$ python3 -q
>>> import numpy as np
>>> from numpy import linalg as LA
>>> np.set_printoptions(precision=2, suppress=True, linewidth=200, floatmode="fixed")
>>> m1 = np.load("layer15.npy")
>>> print(m1)
[[ 1  0  0  0  0  0  0  0  0  0]
 [-1  1  0  0  0  0  0  0  0  0]
 [ 0 -3  1  0  0  0  0  0  0  0]
 [-1  1  2  1  0  0  0  0  0  0]
 [ 2  1  0  0  1  0  0  0  0  0]
 [-2  2  2 -2  0  1  0  0  0  0]
 [ 0  2 -3  2  3  0  1  0  0  0]
 [ 0  0  3 -1  1 -2 -3  1  0  0]
 [-3 -2 -2 -3  2  1 -3  0  1  0]
 [ 0 -2  3  3  0  2  1  3 -3  1]]
>>> left, sigma, Vt = LA.svd(m1, full_matrices=False)
>>> print(np.round(left.T @ m1 @ Vt.T, 2) + 0)
[[7.86 0.00 0.00 0.00 0.00 0.00 0.00 0.00 0.00 0.00]
 [0.00 6.96 0.00 0.00 0.00 0.00 0.00 0.00 0.00 0.00]
 [0.00 0.00 5.28 0.00 0.00 0.00 0.00 0.00 0.00 0.00]
 [0.00 0.00 0.00 4.54 0.00 0.00 0.00 0.00 0.00 0.00]
 [0.00 0.00 0.00 0.00 4.02 0.00 0.00 0.00 0.00 0.00]
 [0.00 0.00 0.00 0.00 0.00 2.13 0.00 0.00 0.00 0.00]
 [0.00 0.00 0.00 0.00 0.00 0.00 1.42 0.00 0.00 0.00]
 [0.00 0.00 0.00 0.00 0.00 0.00 0.00 0.72 0.00 0.00]
 [0.00 0.00 0.00 0.00 0.00 0.00 0.00 0.00 0.03 0.00]
 [0.00 0.00 0.00 0.00 0.00 0.00 0.00 0.00 0.00 0.00]]
>>> print(np.round(left.T @ left, 2) + 0)
[[1.00 0.00 0.00 0.00 0.00 0.00 0.00 0.00 0.00 0.00]
 [0.00 1.00 0.00 0.00 0.00 0.00 0.00 0.00 0.00 0.00]
 [0.00 0.00 1.00 0.00 0.00 0.00 0.00 0.00 0.00 0.00]
 [0.00 0.00 0.00 1.00 0.00 0.00 0.00 0.00 0.00 0.00]
 [0.00 0.00 0.00 0.00 1.00 0.00 0.00 0.00 0.00 0.00]
 [0.00 0.00 0.00 0.00 0.00 1.00 0.00 0.00 0.00 0.00]
 [0.00 0.00 0.00 0.00 0.00 0.00 1.00 0.00 0.00 0.00]
 [0.00 0.00 0.00 0.00 0.00 0.00 0.00 1.00 0.00 0.00]
 [0.00 0.00 0.00 0.00 0.00 0.00 0.00 0.00 1.00 0.00]
 [0.00 0.00 0.00 0.00 0.00 0.00 0.00 0.00 0.00 1.00]]
>>> print(left.shape, sigma.shape, Vt.shape)
(10, 10) (10,) (10, 10)
>>> print(np.cumsum(sigma ** 2) / np.sum(sigma ** 2))
[0.34 0.61 0.76 0.87 0.96 0.99 1.00 1.00 1.00 1.00]
>>> print(round(float(np.sqrt((sigma ** 2).sum())), 2), round(LA.norm(m1), 2))
13.49 13.49
>>> print(np.round(sigma / sigma[0], 2) + 0)
[1.00 0.89 0.67 0.58 0.51 0.27 0.18 0.09 0.00 0.00]
>>> print(m1 @ m1)
[[  1   0   0   0   0   0   0   0   0   0]
 [ -2   1   0   0   0   0   0   0   0   0]
 [  3  -6   1   0   0   0   0   0   0   0]
 [ -3  -4   4   1   0   0   0   0   0   0]
 [  3   2   0   0   1   0   0   0   0   0]
 [ -4  -4   0  -4   0   1   0   0   0   0]
 [  2  18  -2   4   6   0   1   0   0   0]
 [  7 -19   9  -4  -7  -4  -6   1   0   0]
 [  1  -3   1 -14  -5   2  -6   0   1   0]
 [  4   2  28  10   0  -5   2   6  -6   1]]
>>> print(np.prod(np.diag(m1)), round(LA.det(m1), 2))
1 1.0
>>> left, sigma, Vt = LA.svd(m1)
>>> print(sigma.round(2) + 0)
[7.86 6.96 5.28 4.54 4.02 2.13 1.42 0.72 0.03 0.00]
>>> M2 = left[:, :8] @ np.diag(sigma[:8]) @ Vt[:8]
>>> print(LA.matrix_rank(M2))
8
>>> print(M2.round(2) + 0)
[[ 1.00  0.00  0.00  0.00  0.00  0.00  0.00 -0.01 -0.01  0.01]
 [-1.00  1.00  0.00  0.00  0.00  0.00  0.00  0.01  0.01 -0.01]
 [ 0.00 -3.00  1.00  0.00  0.00  0.00  0.00  0.00  0.00  0.00]
 [-1.00  1.00  2.00  1.00  0.00  0.00  0.00  0.00  0.00  0.00]
 [ 2.00  1.00  0.00  0.00  1.00  0.00  0.00  0.01  0.01  0.00]
 [-2.00  2.00  2.00 -2.00  0.00  1.00  0.00  0.00  0.00  0.00]
 [ 0.00  2.00 -3.00  2.00  3.00  0.00  1.00  0.00  0.00  0.00]
 [ 0.00  0.00  3.00 -1.00  1.00 -2.00 -3.00  1.00  0.00  0.00]
 [-3.00 -2.00 -2.00 -3.00  2.00  1.00 -3.00  0.00  1.00  0.00]
 [ 0.00 -2.00  3.00  3.00  0.00  2.00  1.00  3.00 -3.00  1.00]]
>>> M = np.loadtxt("test18.csv", delimiter=",")
>>> print(M)
[[-0.49  0.90  1.58  0.15 -0.15 -2.32  0.05]
 [-0.45  0.94  1.59  0.09 -0.16 -2.31  0.05]
 [ 0.90  1.59  1.04 -1.79 -0.53 -1.03  0.18]
 [ 0.14  1.37  1.53 -0.80 -0.36 -1.99  0.12]
 [ 1.21  0.04 -1.15 -1.43 -0.20  2.03  0.07]
 [-1.43 -1.19 -0.02  2.22  0.52 -0.55 -0.17]
 [ 1.41  1.26  0.14 -2.22 -0.53  0.38  0.18]
 [ 1.29  1.44  0.47 -2.17 -0.55 -0.11  0.18]
 [-0.89  0.46  1.44  0.83  0.02 -2.29 -0.01]
 [ 0.74  1.58  1.20 -1.59 -0.51 -1.30  0.17]
 [-1.12 -1.55 -0.77  2.02  0.56  0.58 -0.19]
 [-1.45 -1.11  0.09  2.21  0.50 -0.70 -0.17]
 [-0.47 -1.52 -1.39  1.25  0.45  1.67 -0.15]
 [-0.91  0.44  1.43  0.86  0.03 -2.28 -0.01]
 [-1.20 -0.02  1.16  1.41  0.19 -2.05 -0.06]
 [-0.46 -1.52 -1.39  1.24  0.45  1.68 -0.15]]
>>> left, sigma, Vt = LA.svd(M)
>>> print(sigma.round(2) + 0)
[8.96 7.99 0.00 0.00 0.00 0.00 0.00]
>>> M2 = left[:, :2] @ np.diag(sigma[:2]) @ Vt[:2]
>>> print(M2)
[[-0.49  0.90  1.58  0.15 -0.15 -2.32  0.05]
 [-0.45  0.94  1.59  0.09 -0.16 -2.31  0.05]
 [ 0.90  1.59  1.04 -1.79 -0.53 -1.03  0.18]
 [ 0.14  1.37  1.53 -0.80 -0.36 -1.99  0.12]
 [ 1.21  0.04 -1.15 -1.43 -0.20  2.03  0.07]
 [-1.43 -1.19 -0.02  2.22  0.52 -0.55 -0.17]
 [ 1.41  1.26  0.14 -2.22 -0.53  0.38  0.18]
 [ 1.29  1.44  0.47 -2.17 -0.55 -0.11  0.18]
 [-0.89  0.46  1.44  0.83  0.02 -2.29 -0.01]
 [ 0.74  1.58  1.20 -1.59 -0.51 -1.30  0.17]
 [-1.12 -1.55 -0.77  2.02  0.56  0.58 -0.19]
 [-1.45 -1.11  0.09  2.21  0.50 -0.70 -0.17]
 [-0.47 -1.52 -1.39  1.25  0.45  1.67 -0.15]
 [-0.91  0.44  1.43  0.86  0.03 -2.28 -0.01]
 [-1.20 -0.02  1.16  1.41  0.19 -2.05 -0.06]
 [-0.46 -1.52 -1.39  1.24  0.45  1.68 -0.15]]
>>> print(round(float(LA.norm(M - M2) / LA.norm(M)), 2))
0.0
>>> print(LA.matrix_rank(M2))
2
>>> left, sigma, Vt = LA.svd(M)
>>> evecs = Vt[:(sigma > 1e-8).sum()]
>>> rng = np.random.default_rng(2120)
>>> x = M[4] + -1 * M[12] + rng.integers(2) * np.eye(7)[0]
>>> print(x)
[ 2.68  1.56  0.24 -2.67 -0.64  0.37  0.21]
>>> print(np.round(LA.norm(x - evecs.T @ evecs @ x), 2))
0.87
>>> print(np.round(np.diag(evecs.T @ evecs), 2) + 0)
[0.24 0.28 0.28 0.55 0.03 0.61 0.00]
>>> print(np.allclose(evecs.T @ evecs @ x, x))
False
>>> print(np.round(evecs.T @ evecs, 2) + 0)
[[ 0.24  0.15 -0.05 -0.35 -0.07  0.17  0.02]
 [ 0.15  0.28  0.19 -0.31 -0.09 -0.19  0.03]
 [-0.05  0.19  0.28 -0.03 -0.04 -0.40  0.01]
 [-0.35 -0.31 -0.03  0.55  0.13 -0.10 -0.04]
 [-0.07 -0.09 -0.04  0.13  0.03  0.02 -0.01]
 [ 0.17 -0.19 -0.40 -0.10  0.02  0.61 -0.01]
 [ 0.02  0.03  0.01 -0.04 -0.01 -0.01  0.00]]
>>> Xc = M - M.mean(axis=0)
>>> evecs = LA.svd(Xc)[2][:2]
>>> M2 = Xc - Xc @ evecs.T @ evecs
>>> print(np.round(LA.norm(M2) / LA.norm(Xc), 2))
0.0
>>> print((Xc @ evecs.T).std(axis=0))
[2.20 1.86]
>>> print(np.round(M2.std(axis=0), 2) + 0)
[0.00 0.00 0.00 0.00 0.00 0.00 0.00]
>>> print(np.round(np.cov(Xc @ evecs.T, rowvar=False), 2) + 0)
[[5.14 0.00]
 [0.00 3.68]]
>>> print(LA.norm(M2, axis=1).round(6).argmax())
0
>>> print(np.round(np.diag(evecs.T @ evecs), 2) + 0)
[0.24 0.28 0.28 0.55 0.03 0.61 0.00]
>>> Z = M[[4, 15]].astype(float)
>>> for _ in range(3):
...     lab = LA.norm(M[:, None] - Z, axis=-1).argmin(axis=1)
...     Z = np.array([M[lab == j].mean(axis=0) for j in range(2)])
... 
>>> print(lab)
[0 0 0 0 0 1 0 0 1 0 1 1 1 1 1 1]
>>> print(Z)
[[ 0.59  1.14  0.80 -1.22 -0.37 -0.83  0.12]
 [-0.99 -0.75  0.07  1.50  0.34 -0.49 -0.11]]
>>> print(np.round(LA.svd(M, compute_uv=False), 2) + 0)
[8.96 7.99 0.00 0.00 0.00 0.00 0.00]
>>> print(np.unravel_index(np.abs(M).argmax(), M.shape))
(np.int64(0), np.int64(5))
>>> print(M.sum(axis=0))
[ -3.19   3.12   6.95   2.27  -0.28 -10.61   0.09]
>>> print(np.count_nonzero(M))
112
>>> print(M.sum(axis=1))
[-0.27 -0.25  0.36  0.01  0.57 -0.63  0.62  0.55 -0.44  0.28 -0.47 -0.64 -0.16 -0.45 -0.57 -0.15]
>>> data = np.load("sample15.npy")
>>> print(data)
[[ 1.00  0.00  0.00  0.00  0.00  0.00  0.00]
 [ 0.00  1.00  0.00  0.00  0.00  0.00  0.00]
 [ 0.00  0.00  1.00  0.00  0.00  0.00  0.00]
 [ 0.00  0.00  0.00  1.00  0.00  0.00  0.00]
 [ 0.00  0.00  0.00  0.00 -1.00  0.00  0.00]
 [ 0.00  0.00  0.00  0.00  0.00 -1.00  0.00]
 [ 0.00  0.00  0.00  0.00  0.00  0.00  1.00]]
>>> print((LA.matrix_power((data != 0) + (data.T != 0) + np.eye(7), 7) > 0).astype(int))
[[1 0 0 0 0 0 0]
 [0 1 0 0 0 0 0]
 [0 0 1 0 0 0 0]
 [0 0 0 1 0 0 0]
 [0 0 0 0 1 0 0]
 [0 0 0 0 0 1 0]
 [0 0 0 0 0 0 1]]
>>> M2 = LA.inv(data)
>>> print(data @ M2)
[[1.00 0.00 0.00 0.00 0.00 0.00 0.00]
 [0.00 1.00 0.00 0.00 0.00 0.00 0.00]
 [0.00 0.00 1.00 0.00 0.00 0.00 0.00]
 [0.00 0.00 0.00 1.00 0.00 0.00 0.00]
 [0.00 0.00 0.00 0.00 1.00 0.00 0.00]
 [0.00 0.00 0.00 0.00 0.00 1.00 0.00]
 [0.00 0.00 0.00 0.00 0.00 0.00 1.00]]
>>> print(LA.det(data) * M2)
[[ 1.00  0.00  0.00  0.00  0.00  0.00  0.00]
 [ 0.00  1.00  0.00  0.00  0.00  0.00  0.00]
 [ 0.00  0.00  1.00  0.00  0.00  0.00  0.00]
 [ 0.00  0.00  0.00  1.00  0.00  0.00  0.00]
 [-0.00 -0.00 -0.00 -0.00 -1.00 -0.00 -0.00]
 [-0.00 -0.00 -0.00 -0.00 -0.00 -1.00 -0.00]
 [ 0.00  0.00  0.00  0.00  0.00  0.00  1.00]]
>>> print(round(LA.slogdet(data)[0], 2))
1.0
>>> print(LA.inv(M2))
[[ 1.00  0.00  0.00  0.00  0.00  0.00  0.00]
 [ 0.00  1.00  0.00  0.00  0.00  0.00  0.00]
 [ 0.00  0.00  1.00  0.00  0.00  0.00  0.00]
 [ 0.00  0.00  0.00  1.00  0.00  0.00  0.00]
 [-0.00 -0.00 -0.00 -0.00 -1.00 -0.00 -0.00]
 [-0.00 -0.00 -0.00 -0.00 -0.00 -1.00 -0.00]
 [ 0.00  0.00  0.00  0.00  0.00  0.00  1.00]]
>>> print(np.allclose(M2, data.T))
True
